$ python3 -q
>>> import numpy as np
>>> from numpy import linalg as LA
>>> np.set_printoptions(precision=4, suppress=True, linewidth=200, legacy="1.25")
>>> W0 = np.load("data.npy")
>>> print(W0)
[[3. 0. 0. 2. 0.]
 [0. 3. 2. 0. 2.]
 [0. 2. 3. 0. 2.]
 [2. 0. 0. 3. 0.]
 [0. 2. 2. 0. 3.]]
>>> W = np.array([[-3, 0, 0, -2, 1, -3],
...     [0, 2, 0, 1, -3, 1],
...     [2, 1, -1, 1, 1, -1],
...     [-2, -2, -3, -3, -1, -3],
...     [-2, 2, -2, 0, -3, 2]])
>>> beta = np.array([0, 1, 0, 1, 1, 0])
>>> act = np.maximum(W0 @ W + beta, 0)
>>> print(LA.matrix_rank(act))
4
>>> print((act > 0).mean(axis=0))
[0.2 0.6 0.  0.6 0.2 0.6]
>>> print(act)
[[ 0.  0.  0.  0.  2.  0.]
 [ 0. 13.  0.  6.  0.  5.]
 [ 2. 12.  0.  6.  0.  3.]
 [ 0.  0.  0.  0.  0.  0.]
 [ 0. 13.  0.  5.  0.  6.]]
>>> Z = np.array([[3, 2, 5], [9, 5, 6], [8, 9, 4], [1, 2, 9], [7, 6, 8], [8, 9, 8]])
>>> print(W @ Z)
[[-28 -31 -49]
 [  6   3   5]
 [  7  -1  21]
 [-82 -80 -93]
 [ -9 -12 -14]]
>>> print((act @ Z).round(6).argmax(axis=1))
[2 2 2 0 2]
>>> print(act @ Z)
[[ 14.  12.  16.]
 [163. 122. 172.]
 [144. 103. 160.]
 [  0.   0.   0.]
 [170. 129. 171.]]
>>> rng = np.random.default_rng(470512)
>>> M2 = W0 + rng.integers(-2, 3, (5, 2)) @ rng.integers(-2, 3, (2, 5))
>>> print(M2)
[[ 1. -4.  0. -6. -8.]
 [-4.  7. -1.  2.  4.]
 [-2.  2.  2. -2.  0.]
 [ 7. -2.  3.  5.  2.]
 [-2.  2.  1. -2.  1.]]
>>> print(LA.matrix_rank(M2 - W0, tol=1e-8))
2
>>> print(np.round(LA.svd(M2 - W0, compute_uv=False), 4) + 0)
[13.6004  9.1668  0.      0.      0.    ]
>>> m1 = np.load("w.npy")
>>> print(m1)
[[ 1  1 -1 -1  1  1 -1 -1]
 [ 1  1  1  1 -1 -1 -1 -1]
 [ 1 -1  1 -1  1 -1  1 -1]]
>>> W = np.array([[3, 2, 2, 0],
...     [3, 1, 3, -3],
...     [2, -3, 0, 1],
...     [0, -3, 1, 2],
...     [-2, 0, -2, 0],
...     [0, -3, -2, 0],
...     [3, 2, 3, -1],
...     [0, -2, -3, -3]])
>>> beta = np.array([1, 0, 4, 2])
>>> act = np.maximum(m1 @ W + beta, 0)
>>> print((act > 0).mean(axis=0))
[0.6667 0.6667 1.     0.6667]
>>> print((act > 0).astype(int))
[[0 1 1 0]
 [1 0 1 1]
 [1 1 1 1]]
>>> Z = np.array([[-9, -3, 6], [-6, 3, 1], [2, -9, -3], [4, 8, 2]])
>>> print(act @ Z)
[[ -28  -18   -6]
 [ -20 -102   18]
 [ -44  -12   20]]
>>> F = np.load("sample9.npy")
>>> print(F)
[[ 2  0  0  0]
 [ 0 -2  0  0]
 [ 0  0  1  0]
 [ 0  0  0  2]]
>>> print(LA.norm(F, axis=0))
[2. 2. 1. 2.]
>>> print(F @ F.T)
[[4 0 0 0]
 [0 4 0 0]
 [0 0 1 0]
 [0 0 0 4]]
>>> print(LA.pinv(F))
[[ 0.5  0.   0.   0. ]
 [ 0.  -0.5  0.   0. ]
 [ 0.   0.   1.   0. ]
 [ 0.   0.   0.   0.5]]
>>> print(LA.matrix_rank(F))
4
>>> print(np.abs(F).max())
2
>>> A = np.load("case9.npy")
>>> print(A)
[[-0.7  1.   8. ]
 [ 7.   3.3 -6. ]
 [-1.   1.   8.3]]
>>> left, sv, Vh = LA.svd(A)
>>> print(np.argmax(sv[:-1] / (sv[1:] + 1e-6)) + 1)
2
>>> M2 = left[:, :2] @ np.diag(sv[:2]) @ Vh[:2]
>>> print(M2)
[[-0.7296  1.0467  7.9912]
 [ 7.001   3.2985 -5.9997]
 [-0.9709  0.954   8.3087]]
>>> print(np.round(LA.norm(A - M2, 2), 4), round(float(sv[2]), 4))
0.0786 0.0786
>>> print(round(float(LA.norm(A - M2) / LA.norm(A)), 4))
0.0052
>>> print(LA.matrix_rank(A, rtol=0.05))
2
>>> print(np.round(LA.eigvals(M2), 4) + 0)
[0.     3.32   7.5576]
>>> print(round(float(LA.eigvals(M2).sum().real), 4))
10.8776
>>> print(round(float(LA.det(M2.T)), 4))
-0.0
>>> print(np.trace(A))
10.9
>>> arr = np.loadtxt("run0.csv", delimiter=",")
>>> print(arr)
[[ 6.  0.  3.  2. -2.  1.  3.]
 [ 0.  0. -5. -2.  0. -4. -3.]
 [ 3. -5.  4.  5.  3.  2.  0.]
 [ 2. -2.  5.  0.  3. -3.  6.]
 [-2.  0.  3.  3. -4.  0.  2.]
 [ 1. -4.  2. -3.  0.  0.  6.]
 [ 3. -3.  0.  6.  2.  6.  0.]]
>>> x0 = np.array([5, 8, 2, 8, 2, 7, 6])
>>> print((arr * x0).sum(axis=1))
[ 73. -72.  43.  25.  24. -11.  85.]
>>> print(arr @ x0)
[ 73. -72.  43.  25.  24. -11.  85.]
>>> print(arr * x0)
[[ 30.   0.   6.  16.  -4.   7.  18.]
 [  0.   0. -10. -16.   0. -28. -18.]
 [ 15. -40.   8.  40.   6.  14.   0.]
 [ 10. -16.  10.   0.   6. -21.  36.]
 [-10.   0.   6.  24.  -8.   0.  12.]
 [  5. -32.   4. -24.   0.   0.  36.]
 [ 15. -24.   0.  48.   4.  42.   0.]]
>>> print(np.einsum("ij,j->i", arr, x0))
[ 73. -72.  43.  25.  24. -11.  85.]
>>> print(arr @ np.ones(7))
[ 13. -14.  12.  11.   2.   2.  14.]
>>> print((arr @ x0).argmax())
6
>>> print(np.sign((arr @ x0).round(6)))
[ 1. -1.  1.  1.  1. -1.  1.]
>>> print(LA.norm(arr @ x0) <= LA.norm(arr, 2) * LA.norm(x0) + 1e-9)
True
